$ python3 -q
>>> import numpy as np
>>> import numpy.linalg as la
>>> np.set_printoptions(precision=3, suppress=True, linewidth=160)
>>> X = np.loadtxt("m.csv", delimiter=",")
>>> X
array([[ 3.,  1.,  2., -8.],
       [ 1.,  3.,  2.,  1.],
       [ 1.,  2.,  2., -5.],
       [ 0.,  0.,  0.,  2.]])
>>> np.trace(X)
np.float64(10.0)
>>> O, Rm = la.qr(X)
>>> np.round(O.T @ O, 3) + 0
array([[1., 0., 0., 0.],
       [0., 1., 0., 0.],
       [0., 0., 1., 0.],
       [0., 0., 0., 1.]])
>>> np.allclose(Rm.T @ Rm, X.T @ X)
True
>>> np.trace(O @ O.T)
np.float64(4.0)
>>> Rm
array([[-3.317, -2.412, -3.015,  8.442],
       [ 0.   , -2.86 , -1.653, -1.875],
       [ 0.   ,  0.   ,  0.422, -3.9  ],
       [ 0.   ,  0.   ,  0.   ,  2.   ]])
>>> round(float(abs(Rm[0, 0])), 3), round(la.norm(X[:, 0]), 3)
(3.317, np.float64(3.317))
>>> x = np.array([1, -1, 3, -2])
>>> rhs = X @ x
>>> rhs
array([24.,  2., 15., -4.])
>>> la.solve(X, -1 * rhs)
array([-1.,  1., -3.,  2.])
>>> la.solve(X, X[:, 3])
array([0., 0., 0., 1.])
>>> feats = np.load("layer11.npy")
>>> feats
array([[ -6,   3, -11,  15,  -1],
       [  3,  16,   7,  -4,  16],
       [-11,   7, -10, -14,  -5],
       [ 15,  -4, -14,  -6,  -9],
       [ -1,  16,  -5,  -9,   0]])
>>> x = np.array([4, -4, -2, -2, 3])
>>> rhs = feats @ x
>>> coef, lr = np.zeros(5), 1 / la.norm(feats, 2) ** 2
>>> for i in range(150):
...     coef -= lr * feats.T @ (feats @ coef - rhs)
...     if i % 50 == 0: print(i, round(la.norm(feats @ coef - rhs), 3))
... 
0 53.533
50 7.493
100 2.883
>>> coef
array([ 4.034, -3.876, -1.877, -1.944,  2.798])
>>> round(la.cond(feats), 3)
np.float64(7.27)
>>> U, sv, Vt = la.svd(X, full_matrices=False)
>>> np.round(U.T @ U, 3) + 0
array([[1., 0., 0., 0.],
       [0., 1., 0., 0.],
       [0., 0., 1., 0.],
       [0., 0., 0., 1.]])
>>> U.shape, sv.shape, Vt.shape
((4, 4), (4,), (4, 4))
>>> np.abs(Vt[0])
array([0.288, 0.191, 0.265, 0.9  ])
>>> t3 = np.stack([feats, 4 * feats, feats[::-1]])
>>> (t3 @ feats.T).shape
(3, 5, 5)
>>> la.norm(t3, axis=(1, 2))
array([ 48.847, 195.387,  48.847])
>>> O = feats.astype(float).copy()
>>> for j in range(5):
...     O[:, j] -= O[:, :j] @ (O[:, :j].T @ O[:, j])
...     O[:, j] /= la.norm(O[:, j])
... 
>>> np.round(O.T @ O, 3) + 0
array([[1., 0., 0., 0., 0.],
       [0., 1., 0., 0., 0.],
       [0., 0., 1., 0., 0.],
       [0., 0., 0., 1., 0.],
       [0., 0., 0., 0., 1.]])
>>> def softmax(z):
...     e = np.exp(z - z.max(axis=-1, keepdims=True))
...     return e / e.sum(axis=-1, keepdims=True)
... 
>>> np.round(softmax(10 * feats[0]), 3) + 0
array([0., 0., 0., 1., 0.])
>>> att = feats @ feats.T / np.sqrt(5)
>>> softmax(att)[0] @ feats
array([ -6.,   3., -11.,  15.,  -1.])
>>> A = np.loadtxt("x.csv", delimiter=",")
>>> A
array([[-2.531, -0.356,  1.535, -0.335],
       [ 2.291, -1.283,  1.446, -0.128],
       [ 1.426, -2.238, -1.127,  0.83 ],
       [ 0.829,  0.132, -2.597, -1.244],
       [-0.648, -2.75 ,  0.884,  0.485],
       [-0.498,  1.515,  1.339, -2.159],
       [ 1.427, -0.7  ,  0.889, -2.384],
       [ 2.471,  0.69 , -0.503, -1.472],
       [-2.127, -1.086, -1.654,  0.748],
       [-0.597,  2.309,  1.048, -1.487],
       [-0.98 ,  2.196,  0.628,  1.68 ],
       [-2.235,  1.538, -0.745, -1.041],
       [ 2.529, -0.101, -0.545, -1.516],
       [ 2.832, -0.77 , -0.174, -0.599],
       [-0.662, -0.321, -0.344, -2.888],
       [-1.181,  1.868,  1.274,  1.579],
       [-0.056,  1.879,  0.778,  2.205],
       [-1.281, -1.24 ,  1.969,  1.395],
       [-2.877,  0.157, -0.833,  0.075],
       [-2.026, -1.588, -0.762,  1.34 ],
       [ 2.132, -1.152,  1.727, -0.379],
       [ 2.64 , -0.548,  0.91 , -0.948],
       [ 0.685, -0.713,  1.111, -2.605],
       [-2.127, -1.174,  1.153,  1.33 ],
       [-1.167,  1.354, -0.907, -2.232],
       [ 0.614,  1.12 ,  1.183, -2.443]])
>>> t3 = np.stack([A, -1 * A, A[::-1]])
>>> np.einsum("bij,cij->bc", t3, t3)
array([[ 233.998, -233.998,   17.128],
       [-233.998,  233.998,  -17.128],
       [  17.128,  -17.128,  233.998]])
>>> la.matrix_rank(t3.reshape(3, -1))
np.int64(2)
>>> (t3 @ A.T).shape
(3, 26, 26)
>>> t3.sum(axis=0)
array([[ 0.614,  1.12 ,  1.183, -2.443],
       [-1.167,  1.354, -0.907, -2.232],
       [-2.127, -1.174,  1.153,  1.33 ],
       [ 0.685, -0.713,  1.111, -2.605],
       [ 2.64 , -0.548,  0.91 , -0.948],
       [ 2.132, -1.152,  1.727, -0.379],
       [-2.026, -1.588, -0.762,  1.34 ],
       [-2.877,  0.157, -0.833,  0.075],
       [-1.281, -1.24 ,  1.969,  1.395],
       [-0.056,  1.879,  0.778,  2.205],
       [-1.181,  1.868,  1.274,  1.579],
       [-0.662, -0.321, -0.344, -2.888],
       [ 2.832, -0.77 , -0.174, -0.599],
       [ 2.529, -0.101, -0.545, -1.516],
       [-2.235,  1.538, -0.745, -1.041],
       [-0.98 ,  2.196,  0.628,  1.68 ],
       [-0.597,  2.309,  1.048, -1.487],
       [-2.127, -1.086, -1.654,  0.748],
       [ 2.471,  0.69 , -0.503, -1.472],
       [ 1.427, -0.7  ,  0.889, -2.384],
       [-0.498,  1.515,  1.339, -2.159],
       [-0.648, -2.75 ,  0.884,  0.485],
       [ 0.829,  0.132, -2.597, -1.244],
       [ 1.426, -2.238, -1.127,  0.83 ],
       [ 2.291, -1.283,  1.446, -0.128],
       [-2.531, -0.356,  1.535, -0.335]])
>>> la.matrix_rank(t3)
array([4, 4, 4])
>>> la.norm(t3, axis=(1, 2))
array([15.297, 15.297, 15.297])
>>> t3.shape
(3, 26, 4)
>>> dist = la.norm(A[:, None] - A[None], axis=-1)
>>> dist.mean(axis=1).argmax()
np.int64(16)
>>> np.unravel_index(dist.round(6).argmax(), dist.shape)
(np.int64(7), np.int64(23))
>>> dist[15].round(6).argsort(kind="stable")[:4]
array([15, 10, 16,  9])
>>> (dist + 1e9 * np.eye(26)).round(6).argmin(axis=1)
array([23, 20, 13, 12, 17,  9, 22, 12, 19,  5, 15, 24,  7, 21, 24, 10, 10, 23,  8,  8,  1, 13,  6, 17, 11,  5])
>>> la.norm(A, axis=1)
array([3.   , 3.   , 3.   , 2.999, 3.   , 3.   , 3.   , 3.   , 3.   , 3.   , 3.   , 3.   , 3.   , 3.   , 3.   , 3.   , 3.   , 3.   , 3.   , 3.   , 3.   ,
       2.999, 3.   , 3.   , 3.   , 3.   ])
>>> dist.shape
(26, 26)
>>> Xc = (A - A.mean(axis=0)) / A.std(axis=0)
>>> Xc.std(axis=0)
array([1., 1., 1., 1.])
>>> np.argwhere(np.abs(Xc) > 2)
array([[3, 2]])
>>> coef = la.lstsq(np.delete(Xc, 0, axis=1), Xc[:, 0])[0]
>>> np.round(1 - np.var(Xc[:, 0] - np.delete(Xc, 0, axis=1) @ coef), 3)
np.float64(0.173)
>>> np.abs(coef).argmax()
np.int64(2)
>>> coef
array([-0.234,  0.1  , -0.378])
>>> O, V = la.qr(A[:, :3])[0], la.qr(A[:, 3:])[0]
>>> sv = la.svd(O.T @ V, compute_uv=False)
>>> np.round(la.norm(O @ O.T - V @ V.T, 2), 3)
np.float64(1.0)
>>> sv
array([0.366])
>>> F = np.load("block7.npy")
>>> F
array([[ 0.881, -0.547,  0.526, -0.863],
       [-0.3  ,  1.   , -0.4  , -0.6  ],
       [ 0.9  , -0.5  ,  0.6  , -0.8  ],
       [ 1.4  , -0.6  , -0.2  , -0.6  ],
       [ 0.3  , -0.1  , -0.5  , -0.8  ]])
>>> round(float(la.norm(F, 2)), 3)
2.601
>>> la.norm(F, axis=0)
array([1.93 , 1.385, 1.042, 1.657])
>>> np.round(la.norm(F[3], 1), 3), np.round(la.norm(F[3], np.inf), 3)
(np.float64(2.8), np.float64(1.4))
>>> la.norm(F, axis=1)
array([1.448, 1.269, 1.435, 1.649, 0.995])
>>> round(la.norm(F[3] - F[4]), 3)
np.float64(1.261)
>>> round(float(la.norm(F, 1)), 3), np.round(la.norm(F, np.inf), 3)
(3.781, np.float64(2.817))
>>> F[3] @ F[4]
np.float64(1.06)
>>> round(float(la.norm(F) ** 2 / la.norm(F, 2) ** 2), 3)
1.401
>>> x = np.array([-9, 7, 6, 9])
>>> rhs = F @ x
>>> la.lstsq(F, rhs)[0]
array([-9.,  7.,  6.,  9.])
>>> np.round(la.pinv(F) @ F, 3) + 0
array([[1., 0., 0., 0.],
       [0., 1., 0., 0.],
       [0., 0., 1., 0.],
       [0., 0., 0., 1.]])
>>> rng = np.random.default_rng(54)
>>> rhs = rhs + 0.3 * rng.normal(size=5)
>>> rhs
array([-16.66 ,   1.841, -14.826, -22.875, -13.755])
>>> coef, *_ = la.lstsq(F, rhs)
>>> round(float(la.norm(rhs - F @ coef)), 3)
0.424
>>> [round(float(la.norm(la.solve(F.T @ F + lam * np.eye(4), F.T @ rhs))), 2) for lam in (0, 1, 10, 100)]
[15.81, 11.99, 5.32, 0.83]
>>> Y = np.c_[F[:, :2] @ np.array([[-2, -2], [2, -1]]), np.array([-2, 1, 2, 0, 1])]
>>> Y
array([[-2.856, -1.215, -2.   ],
       [ 2.6  , -0.4  ,  1.   ],
       [-2.8  , -1.3  ,  2.   ],
       [-4.   , -2.2  ,  0.   ],
       [-0.8  , -0.5  ,  1.   ]])
>>> la.matrix_rank(np.c_[F, Y])
np.int64(5)
>>> np.round(la.lstsq(F, Y[:, 0])[0], 3) + 0
array([-2.,  2.,  0.,  0.])
>>> x = np.array([9, 2, 4])
>>> rhs = Y @ x
>>> la.solve(Y.T @ Y, Y.T @ rhs)
array([9., 2., 4.])
>>> rhs = rhs + 0.1 * rng.normal(size=5)
>>> rhs
array([-36.004,  26.543, -19.795, -40.293,  -4.233])
>>> coef, *_ = la.lstsq(Y, rhs)
>>> coef
array([8.987, 1.976, 3.966])
>>> np.round(la.norm(rhs - Y @ coef), 3)
np.float64(0.023)
>>> [round(float(la.norm(la.solve(Y.T @ Y + lam * np.eye(3), Y.T @ rhs))), 2) for lam in (0, 1, 10, 100)]
[10.02, 9.69, 7.81, 2.91]
>>> m1 = np.loadtxt("run19.csv", delimiter=",")
>>> m1
array([[0.415, 0.415, 0.059, 0.178, 0.059, 0.178],
       [0.415, 0.415, 0.059, 0.178, 0.059, 0.178],
       [0.059, 0.059, 0.008, 0.025, 0.008, 0.025],
       [0.178, 0.178, 0.025, 0.076, 0.025, 0.076],
       [0.059, 0.059, 0.008, 0.025, 0.008, 0.025],
       [0.178, 0.178, 0.025, 0.076, 0.025, 0.076]])
>>> np.allclose(m1[:-1].T @ la.lstsq(m1[:-1].T, m1[-1])[0], m1[-1])
True
>>> round(np.trace(la.pinv(m1) @ m1), 3)
np.float64(1.0)
>>> W0 = np.array([[0, 1, 0, 0, 0],
...     [1, 0, 0, 0, 1],
...     [0, 0, 0, 1, 0],
...     [0, 0, 1, 0, 1],
...     [0, 1, 0, 1, 0]])
>>> # rank 4
>>> U, sv, Vt = la.svd(W0)
>>> np.argmax(sv[:-1] / (sv[1:] + 1e-6)) + 1
np.int64(4)
>>> Y = U[:, :4] @ np.diag(sv[:4]) @ Vt[:4]
>>> la.matrix_rank(W0, rtol=0.05)
np.int64(4)
>>> la.matrix_rank(Y)
np.int64(4)
>>> np.round(la.eigvals(W0), 3) + 0
array([ 1.732, -1.732, -1.   ,  0.   ,  1.   ])
>>> round(la.eigvals(W0).sum().real, 3)
np.float64(0.0)
>>> np.kron(np.eye(2, dtype=int), W0)
array([[0, 1, 0, 0, 0, 0, 0, 0, 0, 0],
       [1, 0, 0, 0, 1, 0, 0, 0, 0, 0],
       [0, 0, 0, 1, 0, 0, 0, 0, 0, 0],
       [0, 0, 1, 0, 1, 0, 0, 0, 0, 0],
       [0, 1, 0, 1, 0, 0, 0, 0, 0, 0],
       [0, 0, 0, 0, 0, 0, 1, 0, 0, 0],
       [0, 0, 0, 0, 0, 1, 0, 0, 0, 1],
       [0, 0, 0, 0, 0, 0, 0, 0, 1, 0],
       [0, 0, 0, 0, 0, 0, 0, 1, 0, 1],
       [0, 0, 0, 0, 0, 0, 1, 0, 1, 0]])
>>> w, V = la.eigh(W0)
>>> x = np.array([-3, 8, -6, 2, 8])
>>> (np.sign(V[:, -1].round(6)) == np.sign(V[0, -1].round(6))).astype(int)
array([1, 1, 1, 1, 1])
>>> np.round(V * np.maximum(w, 0) @ V.T, 3) + 0
array([[ 0.394,  0.5  , -0.106,  0.   ,  0.289],
       [ 0.5  ,  0.683,  0.   ,  0.183,  0.5  ],
       [-0.106,  0.   ,  0.394,  0.5  ,  0.289],
       [ 0.   ,  0.183,  0.5  ,  0.683,  0.5  ],
       [ 0.289,  0.5  ,  0.289,  0.5  ,  0.577]])
>>> la.eigvalsh(W0[1:, 1:])
array([-1.618, -0.618,  0.618,  1.618])
>>> la.matrix_rank(W0, rtol=0.1)
np.int64(4)
>>> round(la.norm(W0, 2) / la.norm(W0), 3)
np.float64(0.612)
>>> np.argsort(-la.norm(W0, axis=0).round(6), kind="stable")[:3]
array([1, 3, 4])
